$ python3 -q
>>> import numpy as np
>>> np.set_printoptions(precision=2, suppress=True, linewidth=160, floatmode="fixed")
>>> feats = np.load("run16.npy")
>>> feats
array([[ 4.96,  2.03,  4.03,  3.97, -0.05,  1.05],
       [ 4.96,  2.00,  3.86,  4.01, -0.07,  0.97],
       [ 4.89,  2.06,  3.89,  4.06, -0.07,  1.08],
       [ 2.03,  0.99,  1.86,  3.82,  1.17,  2.15],
       [ 1.91,  1.11,  1.97,  3.90,  0.94,  2.01],
       [ 2.11,  1.00,  2.06,  4.05,  0.94,  2.07],
       [ 0.97,  4.99,  2.06,  3.94,  0.91,  2.07],
       [ 1.07,  5.08,  2.00,  4.01,  1.10,  2.12],
       [ 1.05,  5.05,  2.04,  4.10,  0.83,  2.00]])
>>> Uu, s, Vh = np.linalg.svd(feats)
>>> np.argmax(s[:-1] / (s[1:] + 1e-6)) + 1
np.int64(3)
>>> M2 = Uu[:, :3] @ np.diag(s[:3]) @ Vh[:3]
>>> round(np.abs(feats - M2).max(), 2)
np.float64(0.12)
>>> np.linalg.matrix_rank(M2)
np.int64(3)
>>> round(np.linalg.norm(feats - M2, 2), 2), round(float(s[3]), 2)
(np.float64(0.31), 0.31)
>>> np.linalg.matrix_rank(feats, rtol=0.05)
np.int64(3)
>>> proj = feats @ np.linalg.solve(feats.T @ feats, feats.T)
>>> np.round(np.linalg.eigvalsh(proj), 2) + 0
array([0.00, 0.00, 0.00, 1.00, 1.00, 1.00, 1.00, 1.00, 1.00])
>>> proj @ feats[:, 1]
array([2.03, 2.00, 2.06, 0.99, 1.11, 1.00, 4.99, 5.08, 5.05])
>>> np.diag(proj)
array([0.75, 0.66, 0.63, 0.86, 0.60, 0.45, 0.65, 0.77, 0.64])
>>> np.allclose(proj @ proj, proj)
True
>>> x = np.array([-2, 1, 0, -2, 0, 3])
>>> rhs = feats @ x
>>> np.round(np.linalg.pinv(feats) @ feats, 2) + 0
array([[1.00, 0.00, 0.00, 0.00, 0.00, 0.00],
       [0.00, 1.00, 0.00, 0.00, 0.00, 0.00],
       [0.00, 0.00, 1.00, 0.00, 0.00, 0.00],
       [0.00, 0.00, 0.00, 1.00, 0.00, 0.00],
       [0.00, 0.00, 0.00, 0.00, 1.00, 0.00],
       [0.00, 0.00, 0.00, 0.00, 0.00, 1.00]])
>>> rng = np.random.default_rng(9340)
>>> rhs = rhs + 0.02 * rng.normal(size=9)
>>> rhs
array([-12.66, -13.05, -12.60,  -4.21,  -4.44,  -5.12,   1.37,   1.29,   0.76])
>>> c, *_ = np.linalg.lstsq(feats, rhs)
>>> np.round(np.linalg.norm(rhs - feats @ c), 2)
np.float64(0.05)
>>> M2 = np.c_[feats[:, :1] @ np.array([[-1]]), np.array([9, 8, 9, 2, 9, 0, 0, 7, 2])]
>>> M2
array([[-4.96,  9.00],
       [-4.96,  8.00],
       [-4.89,  9.00],
       [-2.03,  2.00],
       [-1.91,  9.00],
       [-2.11,  0.00],
       [-0.97,  0.00],
       [-1.07,  7.00],
       [-1.05,  2.00]])
>>> np.round(np.linalg.lstsq(feats, M2[:, 0])[0], 2) + 0
array([-1.00,  0.00,  0.00,  0.00,  0.00,  0.00])
>>> np.linalg.matrix_rank(np.c_[feats, M2])
np.int64(7)
>>> np.linalg.norm(np.linalg.qr(feats)[0].T @ M2, axis=0) ** 2 / ((M2 ** 2).sum(axis=0) + 1e-12)
array([1.00, 0.88])
